In [1]: import numpy as np

In [2]: import numpy.linalg as la

In [3]: np.set_printoptions(precision=2, suppress=True, linewidth=200, floatmode="fixed")

In [4]: def tidy(a):
   ...:     return np.round(a, 2) + 0
   ...: 

In [5]: data = np.array([[0.47, 2.98, 3.99],
   ...:     [4.09, 2.66, 1.1],
   ...:     [3.39, -2.93, 2.21],
   ...:     [1.07, 0.48, 4.86],
   ...:     [1.36, -3.33, 3.47],
   ...:     [-4.92, -0.88, -0.16],
   ...:     [3.64, 3.0, -1.65],
   ...:     [-3.59, -3.2, -1.36],
   ...:     [2.64, -0.2, -4.24],
   ...:     [-3.61, 2.99, 1.72],
   ...:     [-2.89, 4.05, 0.54]])

In [6]: out = np.c_[data[:, :1] @ np.array([[-8]]), np.array([0, 0, 1, 0, 2, 1, 1, 2, 1, 1, 2])]

In [7]: out
Out[7]: 
array([[ -3.76,   0.00],
       [-32.72,   0.00],
       [-27.12,   1.00],
       [ -8.56,   0.00],
       [-10.88,   2.00],
       [ 39.36,   1.00],
       [-29.12,   1.00],
       [ 28.72,   2.00],
       [-21.12,   1.00],
       [ 28.88,   1.00],
       [ 23.12,   2.00]])

In [8]: tidy(la.norm(out - data @ la.lstsq(data, out)[0], axis=0))
Out[8]: array([0.00, 4.00])

In [9]: la.matrix_rank(out)
Out[9]: np.int64(2)

In [10]: tidy(la.norm(la.qr(data)[0].T @ out, axis=0) ** 2 / ((out ** 2).sum(axis=0) + 1e-12))
Out[10]: array([1.00, 0.06])

In [11]: P = data @ la.solve(data.T @ data, data.T)

In [12]: tidy(np.diag(P))
Out[12]: array([0.28, 0.24, 0.28, 0.29, 0.32, 0.23, 0.28, 0.25, 0.29, 0.26, 0.28])

In [13]: la.matrix_rank(np.eye(11) - P)
Out[13]: np.int64(8)

In [14]: tidy(la.eigvalsh(P))
Out[14]: array([0.00, 0.00, 0.00, 0.00, 0.00, 0.00, 0.00, 0.00, 1.00, 1.00, 1.00])

In [15]: tidy(np.trace(P))
Out[15]: np.float64(3.0)

In [16]: lab = data[:, 1] > np.median(data[:, 1])

In [17]: f = data[lab].mean(axis=0) - data[~lab].mean(axis=0)

In [18]: lab.astype(int)
Out[18]: array([1, 1, 0, 0, 0, 0, 1, 0, 0, 1, 1])

In [19]: np.argsort(-np.abs(f).round(6), kind="stable")
Out[19]: array([1, 0, 2])

In [20]: W0 = np.load("data.npy")

In [21]: W0
Out[21]: 
array([[ -1.00,  -0.90,   0.60,  -2.10,  -1.60,   1.00, -32.00,  -0.10,   0.70],
       [ -1.10,   0.10,  -0.50,  -1.70,   1.10,  -0.70,   0.00,   1.10,  -0.80],
       [  1.30,  -0.20,   0.20,   1.20,   1.30,   1.70, -26.00,  -0.50,   0.30],
       [ -1.40,  -1.60,   0.90,   0.50,  -0.40,   0.70,  -6.00,  -1.40,  -0.20],
       [  0.80,  -0.90,  -1.10,  -0.40,   0.90,  -1.60,  26.00,  -0.10,  -1.10],
       [  0.90,   0.20,  -0.80,   2.60,   0.80,   0.10, -14.00,   0.40,  -0.40],
       [  0.50,   0.50,  -1.30,   0.70,   1.10,   0.50,  -4.00,  -1.10,   2.00],
       [ -1.40,   1.20,   0.40,   0.70,  -0.70,  -0.20,  22.00,  -1.20,   0.90],
       [  1.90,  -1.00,   0.10,   0.80,   0.20,  -0.30, -10.00,  -1.90,   0.90],
       [ -2.10,  -0.20,   1.00,  -0.10,   0.50,   1.10,   8.00,  -2.30,   2.10],
       [  1.00,   0.80,  -1.20,  -0.10,  -2.00,  -0.10, -14.00,  -0.40,  -1.80],
       [  0.00,   0.10,  -0.70,  -0.10,   0.70,  -0.10, -22.00,   0.40,  -0.70]])

In [22]: x0 = np.array([1, 0, 1, 1, -1, -1, -2, -2, -2])

In [23]: rhs = W0 @ x0

In [24]: tidy(la.pinv(W0) @ W0)
Out[24]: 
array([[1.00, 0.00, 0.00, 0.00, 0.00, 0.00, 0.00, 0.00, 0.00],
       [0.00, 1.00, 0.00, 0.00, 0.00, 0.00, 0.00, 0.00, 0.00],
       [0.00, 0.00, 1.00, 0.00, 0.00, 0.00, 0.00, 0.00, 0.00],
       [0.00, 0.00, 0.00, 1.00, 0.00, 0.00, 0.00, 0.00, 0.00],
       [0.00, 0.00, 0.00, 0.00, 1.00, 0.00, 0.00, 0.00, 0.00],
       [0.00, 0.00, 0.00, 0.00, 0.00, 1.00, 0.00, 0.00, 0.00],
       [0.00, 0.00, 0.00, 0.00, 0.00, 0.00, 1.00, 0.00, 0.00],
       [0.00, 0.00, 0.00, 0.00, 0.00, 0.00, 0.00, 1.00, 0.00],
       [0.00, 0.00, 0.00, 0.00, 0.00, 0.00, 0.00, 0.00, 1.00]])

In [25]: tidy(la.lstsq(W0, rhs)[0])
Out[25]: array([ 1.00,  0.00,  1.00,  1.00, -1.00, -1.00, -2.00, -2.00, -2.00])

In [26]: rng = np.random.default_rng(3650)

In [27]: rhs = rhs + 0.1 * rng.normal(size=12)

In [28]: tidy(rhs)
Out[28]: array([ 61.05,  -4.30,  52.18,  14.97, -49.60,  29.81,   4.65, -42.92,  24.91, -18.38,  34.14,  43.08])

In [29]: c, *_ = la.lstsq(W0, rhs)

In [30]: tidy(W0.T @ (rhs - W0 @ c))
Out[30]: array([0.00, 0.00, 0.00, 0.00, 0.00, 0.00, 0.00, 0.00, 0.00])

In [31]: c.round()
Out[31]: array([ 1.00, -0.00,  1.00,  1.00, -1.00, -1.00, -2.00, -2.00, -2.00])

In [32]: out = np.c_[W0[:, :8] @ np.array([[3, 1, 1, 3, 2, 3, 0, 1],
    ...:     [3, 3, 1, 2, 1, 1, 0, 0],
    ...:     [2, 2, 1, 2, 2, 2, 2, 1],
    ...:     [2, 3, 0, 1, 3, 2, 1, 0],
    ...:     [3, 2, 3, 3, 2, 3, 3, 1],
    ...:     [1, 0, 2, 1, 2, 1, 3, 1],
    ...:     [3, 0, 3, 3, 2, 1, 0, 0],
    ...:     [1, 1, 0, 3, 0, 2, 1, 2]]), np.array([5, -4, 5, 5, 2, 2, -2, 1, 4, 1, -5, -3])]

In [33]: tidy(out)
Out[33]: 
array([[-108.60,  -12.10, -100.10, -105.80,  -73.20,  -42.90,   -2.80,   -1.20,    5.00],
       [  -3.70,   -3.60,    0.40,    0.10,   -7.40,   -2.80,   -0.40,    1.00,   -4.00],
       [ -66.80,    6.80,  -69.40,  -68.80,  -39.60,  -14.90,   10.10,    3.50,    5.00],
       [ -26.10,   -5.10,  -19.90,  -27.80,  -12.50,  -12.30,    1.80,   -3.00,    5.00],
       [  75.70,   -3.60,   76.30,   76.80,   47.90,   25.40,   -4.80,   -1.20,    2.00],
       [ -32.20,    9.70,  -39.10,  -34.20,  -18.00,   -4.20,    4.10,    1.80,    2.00],
       [  -7.50,    2.60,   -8.00,  -10.90,   -3.80,   -1.60,    1.80,   -1.40,   -2.00],
       [  64.10,    2.50,   63.70,   59.80,   43.50,   16.50,   -2.40,   -4.30,    1.00],
       [ -27.10,    0.00,  -29.00,  -30.70,  -14.80,   -7.00,   -1.20,   -1.90,    4.00],
       [  19.20,   -2.30,   26.40,   14.90,   16.50,    1.30,    4.40,   -4.10,    1.00],
       [ -45.70,   -3.70,  -47.60,  -47.20,  -32.10,  -19.70,   -9.20,   -3.10,   -5.00],
       [ -64.90,    0.40,  -64.70,  -64.10,  -44.40,  -20.70,    0.70,    0.70,   -3.00]])

In [34]: tidy(la.norm(la.qr(W0)[0].T @ out, axis=0) ** 2 / ((out ** 2).sum(axis=0) + 1e-12))
Out[34]: array([1.00, 1.00, 1.00, 1.00, 1.00, 1.00, 1.00, 1.00, 0.78])

In [35]: la.matrix_rank(out)
Out[35]: np.int64(9)

In [36]: F = np.loadtxt("block4.csv", delimiter=",")

In [37]: F
Out[37]: 
array([[18.00,  0.00, 32.00,  0.00, 18.00, 24.00, 30.00, 28.00,  0.00, 26.00, 16.00],
       [ 3.00,  0.00,  8.00,  0.00,  6.00,  6.00,  6.00,  7.00,  0.00,  8.00,  4.00],
       [18.00,  0.00, 32.00,  0.00, 18.00, 24.00, 30.00, 28.00,  0.00, 26.00, 16.00],
       [13.00,  0.00, 24.00,  0.00, 14.00, 18.00, 22.00, 21.00,  0.00, 20.00, 12.00],
       [28.00,  0.00, 48.00,  0.00, 26.00, 36.00, 46.00, 42.00,  0.00, 38.00, 24.00],
       [ 3.00,  0.00,  8.00,  0.00,  6.00,  6.00,  6.00,  7.00,  0.00,  8.00,  4.00],
       [ 3.00,  0.00,  8.00,  0.00,  6.00,  6.00,  6.00,  7.00,  0.00,  8.00,  4.00],
       [28.00,  0.00, 48.00,  0.00, 26.00, 36.00, 46.00, 42.00,  0.00, 38.00, 24.00],
       [ 3.00,  0.00,  8.00,  0.00,  6.00,  6.00,  6.00,  7.00,  0.00,  8.00,  4.00],
       [ 0.00,  2.00,  0.00,  2.00,  2.00,  0.00,  0.00,  0.00,  0.00,  2.00,  0.00],
       [13.00,  0.00, 24.00,  0.00, 14.00, 18.00, 22.00, 21.00,  0.00, 20.00, 12.00],
       [28.00,  0.00, 48.00,  0.00, 26.00, 36.00, 46.00, 42.00,  0.00, 38.00, 24.00],
       [18.00,  0.00, 32.00,  0.00, 18.00, 24.00, 30.00, 28.00,  0.00, 26.00, 16.00],
       [23.00,  0.00, 40.00,  0.00, 22.00, 30.00, 38.00, 35.00,  0.00, 32.00, 20.00],
       [18.00,  0.00, 32.00,  0.00, 18.00, 24.00, 30.00, 28.00,  0.00, 26.00, 16.00],
       [23.00,  0.00, 40.00,  0.00, 22.00, 30.00, 38.00, 35.00,  0.00, 32.00, 20.00],
       [33.00,  0.00, 56.00,  0.00, 30.00, 42.00, 54.00, 49.00,  0.00, 44.00, 28.00],
       [38.00,  0.00, 64.00,  0.00, 34.00, 48.00, 62.00, 56.00,  0.00, 50.00, 32.00],
       [ 0.00,  2.00,  0.00,  2.00,  2.00,  0.00,  0.00,  0.00,  0.00,  2.00,  0.00],
       [28.00,  0.00, 48.00,  0.00, 26.00, 36.00, 46.00, 42.00,  0.00, 38.00, 24.00],
       [ 3.00,  0.00,  8.00,  0.00,  6.00,  6.00,  6.00,  7.00,  0.00,  8.00,  4.00],
       [23.00,  0.00, 40.00,  0.00, 22.00, 30.00, 38.00, 35.00,  0.00, 32.00, 20.00],
       [ 8.00,  0.00, 16.00,  0.00, 10.00, 12.00, 14.00, 14.00,  0.00, 14.00,  8.00],
       [28.00,  0.00, 48.00,  0.00, 26.00, 36.00, 46.00, 42.00,  0.00, 38.00, 24.00],
       [38.00,  0.00, 64.00,  0.00, 34.00, 48.00, 62.00, 56.00,  0.00, 50.00, 32.00],
       [28.00,  0.00, 48.00,  0.00, 26.00, 36.00, 46.00, 42.00,  0.00, 38.00, 24.00],
       [13.00,  0.00, 24.00,  0.00, 14.00, 18.00, 22.00, 21.00,  0.00, 20.00, 12.00],
       [28.00,  0.00, 48.00,  0.00, 26.00, 36.00, 46.00, 42.00,  0.00, 38.00, 24.00],
       [13.00,  0.00, 24.00,  0.00, 14.00, 18.00, 22.00, 21.00,  0.00, 20.00, 12.00],
       [38.00,  0.00, 64.00,  0.00, 34.00, 48.00, 62.00, 56.00,  0.00, 50.00, 32.00],
       [38.00,  0.00, 64.00,  0.00, 34.00, 48.00, 62.00, 56.00,  0.00, 50.00, 32.00]])

In [38]: U, s, Vh = la.svd(F)

In [39]: tidy(s)
Out[39]: array([474.92,  10.19,   4.29,   0.00,   0.00,   0.00,   0.00,   0.00,   0.00,   0.00,   0.00])

In [40]: out = U[:, :3] @ np.diag(s[:3]) @ Vh[:3]

In [41]: tidy(np.abs(F - out).max())
Out[41]: np.float64(0.0)
